$ python3 -q
>>> import numpy as np
>>> from numpy import linalg as LA
>>> np.set_printoptions(precision=3, suppress=True, linewidth=100, floatmode="fixed")
>>> A = np.array([[0.2, 0.5, -1.2, 1.3],
...     [-0.4, -1.1, -0.5, 0.1],
...     [-0.3, -0.1, 0.7, -1.3]])
>>> A[:, 0] *= 5
>>> A
array([[ 1.000,  0.500, -1.200,  1.300],
       [-2.000, -1.100, -0.500,  0.100],
       [-1.500, -0.100,  0.700, -1.300]])
>>> left, sv, vt = LA.svd(A, full_matrices=False)
>>> print(np.abs(left[:, 0]).round(6).argmax())
2
>>> np.round(left.T @ left, 3) + 0
array([[1.000, 0.000, 0.000],
       [0.000, 1.000, 0.000],
       [0.000, 0.000, 1.000]])
>>> print(np.round(vt @ vt.T, 3) + 0)
[[1.000 0.000 0.000]
 [0.000 1.000 0.000]
 [0.000 0.000 1.000]]
>>> left.shape, sv.shape, vt.shape
((3, 3), (3,), (3, 4))
>>> np.round(left.T @ A @ vt.T, 3) + 0
array([[3.237, 0.000, 0.000],
       [0.000, 1.886, 0.000],
       [0.000, 0.000, 0.501]])
>>> np.cumsum(sv ** 2) / np.sum(sv ** 2)
array([0.733, 0.982, 1.000])
>>> vec = np.array([3, 5, 5, 3])
>>> a = np.maximum(A @ vec, 0)
>>> np.maximum(A @ vec, 0) - np.maximum(-A @ vec, 0)
array([  3.400, -13.700,  -5.400])
>>> A.T @ a
array([ 3.400,  1.700, -4.080,  4.420])
>>> A * (a > 1e-9)[:, None]
array([[ 1.000,  0.500, -1.200,  1.300],
       [-0.000, -0.000, -0.000,  0.000],
       [-0.000, -0.000,  0.000, -0.000]])
>>> print(np.flatnonzero(a > 1e-9))
[0]
>>> a
array([3.400, 0.000, 0.000])
>>> np.maximum(A @ (3 * vec), 0)
array([10.200,  0.000,  0.000])
